% python3 -q
>>> import numpy as np
>>> from numpy import linalg as LA
>>> np.set_printoptions(precision=1, suppress=True, linewidth=120)
>>> def rd(a):
...     return np.round(a, 1) + 0
... 
>>> feats = np.load("out4.npy")
>>> print(feats)
[[0 1]
 [1 0]]
>>> O, r_ = LA.qr(feats)
>>> print(np.allclose(r_.T @ r_, feats.T @ feats))
True
>>> print(O)
[[ 0. -1.]
 [-1.  0.]]
>>> print(r_)
[[-1.  0.]
 [ 0. -1.]]
>>> print(O.T @ O)
[[1. 0.]
 [0. 1.]]
>>> t3 = np.stack([feats, 2 * feats, feats[::-1]])
>>> print(rd(LA.norm(t3, axis=(1, 2))))
[1.4 2.8 1.4]
>>> print(t3.sum(axis=0))
[[1 3]
 [3 1]]
>>> print((t3 @ feats.T).shape)
(3, 2, 2)
>>> print(np.einsum("bij,cij->bc", t3, t3))
[[2 4 0]
 [4 8 0]
 [0 0 2]]
>>> O, V = LA.qr(feats[:, :1])[0], LA.qr(feats[:, 1:])[0]
>>> s = LA.svd(O.T @ V, compute_uv=False)
>>> print(rd(LA.norm(O @ O.T - V @ V.T, 2)))
1.0
>>> print(s)
[0.]
>>> print((s > 0.9).sum())
0
>>> rng = np.random.default_rng(512864)
>>> lab = rng.permutation(2)
>>> print(lab)
[1 0]
>>> A2 = feats[lab][:, lab]
>>> print(np.diag(A2))
[0 0]
>>> W0 = np.loadtxt("case7.csv", delimiter=",")
>>> print(rd(W0))
[[ 1.   0.  -0.2 -0.1 -0.2  0.   0. ]
 [ 0.   1.  -0.2 -0.1 -0.2  0.   0. ]
 [-0.2 -0.2  0.2 -0.4 -0.9 -0.2 -0.1]
 [-0.1 -0.1 -0.4  0.8 -0.4 -0.1  0. ]
 [-0.2 -0.2 -0.9 -0.4  0.  -0.2 -0.1]
 [ 0.   0.  -0.2 -0.1 -0.2  1.   0. ]
 [ 0.   0.  -0.1  0.  -0.1  0.   1. ]]
>>> lab = rng.permutation(7)
>>> print(lab)
[2 1 0 4 3 5 6]
>>> A2 = W0[lab][:, lab]
>>> print(rd(A2))
[[ 0.2 -0.2 -0.2 -0.9 -0.4 -0.2 -0.1]
 [-0.2  1.   0.  -0.2 -0.1  0.   0. ]
 [-0.2  0.   1.  -0.2 -0.1  0.   0. ]
 [-0.9 -0.2 -0.2  0.  -0.4 -0.2 -0.1]
 [-0.4 -0.1 -0.1 -0.4  0.8 -0.1  0. ]
 [-0.2  0.   0.  -0.2 -0.1  1.   0. ]
 [-0.1  0.   0.  -0.1  0.   0.   1. ]]
>>> print(rd(np.diag(A2)))
[0.2 1.  1.  0.  0.8 1.  1. ]
>>> print(np.allclose(A2, W0))
False
>>> print(rd(A2 @ A2.T))
[[1. 0. 0. 0. 0. 0. 0.]
 [0. 1. 0. 0. 0. 0. 0.]
 [0. 0. 1. 0. 0. 0. 0.]
 [0. 0. 0. 1. 0. 0. 0.]
 [0. 0. 0. 0. 1. 0. 0.]
 [0. 0. 0. 0. 0. 1. 0.]
 [0. 0. 0. 0. 0. 0. 1.]]
>>> print(rd(LA.norm(A2, axis=0)))
[1. 1. 1. 1. 1. 1. 1.]
>>> print(rd(A2.T @ A2))
[[1. 0. 0. 0. 0. 0. 0.]
 [0. 1. 0. 0. 0. 0. 0.]
 [0. 0. 1. 0. 0. 0. 0.]
 [0. 0. 0. 1. 0. 0. 0.]
 [0. 0. 0. 0. 1. 0. 0.]
 [0. 0. 0. 0. 0. 1. 0.]
 [0. 0. 0. 0. 0. 0. 1.]]
>>> ev, V = LA.eigh(W0)
>>> print(rd(V.T @ V))
[[1. 0. 0. 0. 0. 0. 0.]
 [0. 1. 0. 0. 0. 0. 0.]
 [0. 0. 1. 0. 0. 0. 0.]
 [0. 0. 0. 1. 0. 0. 0.]
 [0. 0. 0. 0. 1. 0. 0.]
 [0. 0. 0. 0. 0. 1. 0.]
 [0. 0. 0. 0. 0. 0. 1.]]
>>> print(rd(ev))
[-1.  1.  1.  1.  1.  1.  1.]
>>> print(np.unique(ev.round(6) + 0, return_counts=True)[1])
[1 6]
>>> print(ev.sum(), np.trace(W0))
5.0 5.0
>>> print(rd(V @ np.diag(ev) @ V.T))
[[ 1.   0.  -0.2 -0.1 -0.2  0.   0. ]
 [ 0.   1.  -0.2 -0.1 -0.2  0.   0. ]
 [-0.2 -0.2  0.2 -0.4 -0.9 -0.2 -0.1]
 [-0.1 -0.1 -0.4  0.8 -0.4 -0.1  0. ]
 [-0.2 -0.2 -0.9 -0.4  0.  -0.2 -0.1]
 [ 0.   0.  -0.2 -0.1 -0.2  1.   0. ]
 [ 0.   0.  -0.1  0.  -0.1  0.   1. ]]
>>> print(rd(V.T @ W0 @ V))
[[-1.  0.  0.  0.  0.  0.  0.]
 [ 0.  1.  0.  0.  0.  0.  0.]
 [ 0.  0.  1.  0.  0.  0.  0.]
 [ 0.  0.  0.  1.  0.  0.  0.]
 [ 0.  0.  0.  0.  1.  0.  0.]
 [ 0.  0.  0.  0.  0.  1.  0.]
 [ 0.  0.  0.  0.  0.  0.  1.]]
>>> A2 = W0 / np.sqrt((W0 ** 2).mean(axis=1, keepdims=True))
>>> print(rd(A2[0]))
[ 2.6 -0.1 -0.4 -0.2 -0.5 -0.1  0. ]
>>> print(rd(W0 - W0.mean(axis=1, keepdims=True)))
[[ 0.9 -0.1 -0.2 -0.1 -0.2 -0.1 -0.1]
 [-0.1  0.9 -0.2 -0.1 -0.2 -0.1 -0.1]
 [ 0.1  0.1  0.5 -0.1 -0.7  0.1  0.2]
 [ 0.   0.  -0.3  0.9 -0.4  0.   0. ]
 [ 0.1  0.1 -0.6 -0.1  0.3  0.1  0.2]
 [-0.1 -0.1 -0.2 -0.1 -0.2  0.9 -0.1]
 [-0.1 -0.1 -0.2 -0.1 -0.2 -0.1  0.9]]
>>> print(LA.matrix_rank(W0 - W0.mean(axis=1, keepdims=True)))
6
>>> print(rd(LA.norm(A2, axis=1)))
[2.6 2.6 2.6 2.6 2.6 2.6 2.6]
>>> print(rd(np.diff(W0, axis=0)))
[[-1.   1.   0.   0.   0.   0.   0. ]
 [-0.1 -1.1  0.4 -0.3 -0.7 -0.1  0. ]
 [ 0.1  0.1 -0.6  1.2  0.5  0.1  0. ]
 [-0.1 -0.1 -0.5 -1.2  0.4 -0.1  0. ]
 [ 0.1  0.1  0.7  0.3 -0.2  1.1  0. ]
 [ 0.   0.   0.1  0.   0.1 -1.   1. ]]
>>> print(rd(W0.mean(axis=0)))
[ 0.1  0.1 -0.2  0.  -0.3  0.1  0.1]
>>> print(LA.matrix_rank(W0))
7
>>> print(W0.shape)
(7, 7)
>>> J = np.array([[-3, -3, 0, -2, -1],
...     [2, 0, 0, 0, 0],
...     [0, 2, -1, 1, -2],
...     [0, -2, 2, -3, 2]])
>>> J[0] = J[1]
>>> print(J)
[[ 2  0  0  0  0]
 [ 2  0  0  0  0]
 [ 0  2 -1  1 -2]
 [ 0 -2  2 -3  2]]
>>> # rows and columns are dependent
>>> left, s, vt = LA.svd(J)
>>> V = vt[:(s > 1e-8).sum()]
>>> x = J[2] + 3 * J[3] + rng.integers(2) * np.eye(5)[4]
>>> print(x)
[ 0. -4.  5. -8.  5.]
>>> print(rd(np.diag(V.T @ V)))
[1.  0.5 0.2 0.8 0.5]
>>> print(LA.matrix_rank(np.vstack([J, x])))
4
>>> print(np.allclose(V.T @ V @ x, x))
False
>>> rk = LA.matrix_rank(J)
>>> print(rk)
3
>>> null = LA.svd(J)[2][rk:].T
>>> print(rd(null @ null.T))
[[ 0.   0.   0.   0.   0. ]
 [ 0.   0.5  0.1  0.   0.5]
 [ 0.   0.1  0.8  0.4 -0.1]
 [ 0.   0.   0.4  0.2  0. ]
 [ 0.   0.5 -0.1  0.   0.5]]
>>> print(np.allclose(J @ null, 0))
True
>>> print(LA.matrix_rank(J.T @ J), LA.matrix_rank(J @ J.T))
3 3
>>> print(rd(J @ null))
[[0. 0.]
 [0. 0.]
 [0. 0.]
 [0. 0.]]
>>> print([int(LA.matrix_rank(J[:, :j + 1])) for j in range(5)])
[1, 2, 3, 3, 3]
>>> print(rd(LA.norm(J, 2) / LA.norm(J)))
0.9
>>> print([round(float(x), 1) for x in LA.svd(J, compute_uv=False)[:3]])
[5.4, 2.8, 1.2]
>>> print(np.argsort(-LA.norm(J, axis=0).round(6), kind="stable")[:3])
[3 0 1]
>>> print(LA.cond(J) > 100)
True
>>> print(LA.matrix_rank(J, rtol=0.1))
3
>>> X = np.array([[2, 3, -3], [3, 2, 3], [-3, 3, 2]])
>>> print(X)
[[ 2  3 -3]
 [ 3  2  3]
 [-3  3  2]]
>>> lab = rng.permutation(3)
>>> print(lab)
[0 1 2]
>>> A2 = X[lab][:, lab]
>>> print(A2)
[[ 2  3 -3]
 [ 3  2  3]
 [-3  3  2]]
>>> print(rd(np.sort(np.abs(LA.eigvals(A2)))))
[4. 5. 5.]
>>> print(np.trace(A2))
6
>>> print(np.allclose(A2, X))
True
>>> print(np.diag(A2))
[2 2 2]
>>> print(np.allclose(X @ X.T, X.T @ X))
True
>>> print(X @ X)
[[22  3 -3]
 [ 3 22  3]
 [-3  3 22]]
>>> print(LA.matrix_power(X, 4))
[[ 502  123 -123]
 [ 123  502  123]
 [-123  123  502]]
>>> print(rd(LA.det(X)))
-100.0
>>> print((X + X.T) / 2)
[[ 2.  3. -3.]
 [ 3.  2.  3.]
 [-3.  3.  2.]]
>>> f = np.array([-4, -2, -5])
>>> print(np.polyval(f, X[1]))
[-47 -25 -47]
>>> print(np.array([np.convolve(row, f, "same") for row in X]))
[[-16  -4  -9]
 [-14 -31 -16]
 [ -6   1 -19]]
>>> print(np.convolve(X[1], f))
[-12 -14 -31 -16 -15]
>>> A2 = X / np.sqrt((X ** 2).mean(axis=1, keepdims=True))
>>> print(rd(A2[1]))
[1.1 0.7 1.1]
>>> print(rd(X - X.mean(axis=1, keepdims=True)))
[[ 1.3  2.3 -3.7]
 [ 0.3 -0.7  0.3]
 [-3.7  2.3  1.3]]
>>> print(rd(np.abs(LA.eigvals(W0)).max()))
1.0
>>> print(np.trace(W0))
5.0
>>> print(rd(W0 @ W0))
[[1. 0. 0. 0. 0. 0. 0.]
 [0. 1. 0. 0. 0. 0. 0.]
 [0. 0. 1. 0. 0. 0. 0.]
 [0. 0. 0. 1. 0. 0. 0.]
 [0. 0. 0. 0. 1. 0. 0.]
 [0. 0. 0. 0. 0. 1. 0.]
 [0. 0. 0. 0. 0. 0. 1.]]
>>> print(rd((W0 + W0.T) / 2))
[[ 1.   0.  -0.2 -0.1 -0.2  0.   0. ]
 [ 0.   1.  -0.2 -0.1 -0.2  0.   0. ]
 [-0.2 -0.2  0.2 -0.4 -0.9 -0.2 -0.1]
 [-0.1 -0.1 -0.4  0.8 -0.4 -0.1  0. ]
 [-0.2 -0.2 -0.9 -0.4  0.  -0.2 -0.1]
 [ 0.   0.  -0.2 -0.1 -0.2  1.   0. ]
 [ 0.   0.  -0.1  0.  -0.1  0.   1. ]]
>>> print(rd(LA.matrix_power(W0, 4)))
[[1. 0. 0. 0. 0. 0. 0.]
 [0. 1. 0. 0. 0. 0. 0.]
 [0. 0. 1. 0. 0. 0. 0.]
 [0. 0. 0. 1. 0. 0. 0.]
 [0. 0. 0. 0. 1. 0. 0.]
 [0. 0. 0. 0. 0. 1. 0.]
 [0. 0. 0. 0. 0. 0. 1.]]
>>> print(rd(np.sort(np.abs(LA.eigvals(W0)))))
[1. 1. 1. 1. 1. 1. 1.]
>>> A2 = np.array([[3, 3, -1, 5, -3, 2],
...     [2, -3, -3, -3, -4, 1],
...     [1, -1, -3, -4, 3, 5],
...     [3, -4, 4, -1, -2, -2],
...     [0, -1, -5, 3, 0, 0],
...     [-5, -5, 2, 3, 4, -1]])
>>> m1 = np.triu(A2, 1)
>>> print(m1)
[[ 0  3 -1  5 -3  2]
 [ 0  0 -3 -3 -4  1]
 [ 0  0  0 -4  3  5]
 [ 0  0  0  0 -2 -2]
 [ 0  0  0  0  0  0]
 [ 0  0  0  0  0  0]]
>>> # rank 4
>>> A2 = m1 + rng.integers(-2, 3, (6, 4)) @ rng.integers(-2, 3, (4, 6))
>>> print(A2)
[[  2   3   5   3  -2  -2]
 [ -2   8 -10   1   1  -1]
 [  0   4  -2  -2   6   3]
 [  3  -6   6  -2  -5  -1]
 [ -3   6  -7   8   3  -3]
 [ -3  -2  -1   8  -3  -3]]
>>> print(rd(LA.svd(A2 - m1, compute_uv=False)))
[21.6 10.2  7.2  1.8  0.   0. ]
>>> print(LA.matrix_rank(A2 - m1, tol=1e-8))
4
>>> print(A2 - m1)
[[ 2  0  6 -2  1 -4]
 [-2  8 -7  4  5 -2]
 [ 0  4 -2  2  3 -2]
 [ 3 -6  6 -2 -3  1]
 [-3  6 -7  8  3 -3]
 [-3 -2 -1  8 -3 -3]]
>>> theta = np.radians(30)
>>> r_ = np.eye(7)
>>> r_[3, 3] = r_[5, 5] = np.cos(theta)
>>> r_[3, 5], r_[5, 3] = -np.sin(theta), np.sin(theta)
>>> print(rd(r_))
[[ 1.   0.   0.   0.   0.   0.   0. ]
 [ 0.   1.   0.   0.   0.   0.   0. ]
 [ 0.   0.   1.   0.   0.   0.   0. ]
 [ 0.   0.   0.   0.9  0.  -0.5  0. ]
 [ 0.   0.   0.   0.   1.   0.   0. ]
 [ 0.   0.   0.   0.5  0.   0.9  0. ]
 [ 0.   0.   0.   0.   0.   0.   1. ]]
>>> A2 = W0 @ r_.T
>>> print(rd(A2))
[[ 1.   0.  -0.2  0.  -0.2 -0.1  0. ]
 [ 0.   1.  -0.2  0.  -0.2 -0.1  0. ]
 [-0.2 -0.2  0.2 -0.2 -0.9 -0.3 -0.1]
 [-0.1 -0.1 -0.4  0.8 -0.4  0.4  0. ]
 [-0.2 -0.2 -0.9 -0.3  0.  -0.4 -0.1]
 [ 0.   0.  -0.2 -0.5 -0.2  0.8  0. ]
 [ 0.   0.  -0.1  0.  -0.1  0.   1. ]]
>>> print(LA.cond(m1) > 100)
True
>>> print([round(float(x), 1) for x in LA.svd(m1, compute_uv=False)[:3]])
[8.4, 6.2, 5.6]
>>> print(rd(LA.norm(m1, 2) / LA.norm(m1)))
0.7
>>> print(LA.matrix_rank(m1, rtol=0.1))
3
>>> mat = np.loadtxt("dump.csv", delimiter=",")
>>> print(rd(mat))
[[-14.9   3.2  -1.4]
 [ -9.3   0.6   0.9]
 [ -1.5  -0.8   1.4]
 [ -0.4  -0.3   0.5]
 [ -0.4  -0.3   0.5]
 [ -0.4  -0.2   0.4]
 [ -0.3  -0.2   0.3]
 [  0.    0.    0. ]
 [  0.    0.    0. ]
 [  0.8   0.   -0.4]
 [  0.9   0.   -0.4]
 [  2.9  -1.8   1. ]
 [  3.5  -2.5   1.5]
 [  4.7  -3.8   2.7]
 [  6.6  -6.    4.8]
 [ 10.4 -10.5   8.9]
 [ 13.2 -13.9  12.2]
 [ 15.7 -16.9  15.1]]
>>> left, s, vt = LA.svd(mat, full_matrices=False)
>>> print((s > 1e-8).sum())
3
>>> print(rd(left.T @ left))
[[1. 0. 0.]
 [0. 1. 0.]
 [0. 0. 1.]]
>>> print(np.allclose(left * s @ vt, mat))
True
>>> print(rd(vt @ vt.T))
[[1. 0. 0.]
 [0. 1. 0.]
 [0. 0. 1.]]
>>> print(rd(left.T @ mat @ vt.T))
[[43.9  0.   0. ]
 [ 0.  12.6  0. ]
 [ 0.   0.   0.8]]
>>> print(np.abs(left[:, 0]).round(6).argmax())
17
>>> proj = mat @ LA.solve(mat.T @ mat, mat.T)
>>> print(rd(np.diag(proj)))
[0.7 0.3 0.1 0.  0.  0.  0.  0.  0.  0.  0.1 0.2 0.2 0.2 0.2 0.2 0.3 0.5]
>>> print(rd(LA.eigvalsh(proj)))
[0. 0. 0. 0. 0. 0. 0. 0. 0. 0. 0. 0. 0. 0. 0. 1. 1. 1.]
>>> print(np.allclose(proj @ proj, proj))
True
>>> print(rd(np.trace(proj)))
3.0
>>> A = np.load("m.npy")
>>> print(A)
[[ 1 -2 -2  2 -3  3]
 [-2  1 -2 -2  2 -3]
 [-2 -2  1 -2 -2  2]
 [ 2 -2 -2  1 -2 -2]
 [-3  2 -2 -2  1 -2]
 [ 3 -3  2 -2 -2  1]]
>>> # symmetric
>>> ev, V = LA.eigh(A)
>>> print(np.unique(ev.round(6) + 0, return_counts=True)[1])
[1 1 1 1 1 1]
>>> print(rd(LA.svd(A, compute_uv=False)))
[9.3 5.3 4.5 4.4 1.2 0.8]
>>> print(rd(LA.eigvalsh(A @ A)))
[ 0.7  1.5 19.7 20.3 27.6 86.2]
>>> x = np.array([-1, -2, 3, -1, 3, 1])
>>> target = A @ x
>>> print(target)
[-11  -1   7 -13  -4   6]
>>> print(rd(LA.solve(A, target)))
[-1. -2.  3. -1.  3.  1.]
>>> print(rd(LA.solve(A, target + A[:, 0])))
[ 0. -2.  3. -1.  3.  1.]
>>> def softmax(z):
...     e = np.exp(z - z.max(axis=-1, keepdims=True))
...     return e / e.sum(axis=-1, keepdims=True)
... 
>>> print(rd(softmax(A).sum(axis=1)))
[1. 1. 1. 1. 1. 1.]
>>> print(rd(softmax(A[0] + -2)))
[0.1 0.  0.  0.2 0.  0.7]
>>> print(rd(softmax(A[0])))
[0.1 0.  0.  0.2 0.  0.7]
>>> S = A @ A.T / np.sqrt(6)
>>> print(rd(softmax(S + np.triu(np.full(S.shape, -np.inf), 1))))
[[1.  0.  0.  0.  0.  0. ]
 [0.  1.  0.  0.  0.  0. ]
 [0.  0.  1.  0.  0.  0. ]
 [0.  0.  0.  1.  0.  0. ]
 [0.  0.3 0.  0.  0.7 0. ]
 [0.  0.  0.  0.  0.  1. ]]
>>> print(rd(softmax(S)))
[[1.  0.  0.  0.  0.  0. ]
 [0.  0.7 0.  0.  0.3 0. ]
 [0.  0.  1.  0.  0.  0. ]
 [0.  0.  0.  1.  0.  0. ]
 [0.  0.3 0.  0.  0.7 0. ]
 [0.  0.  0.  0.  0.  1. ]]
>>> print(rd(softmax(S)[0] @ A))
[ 1. -2. -2.  2. -3.  3.]
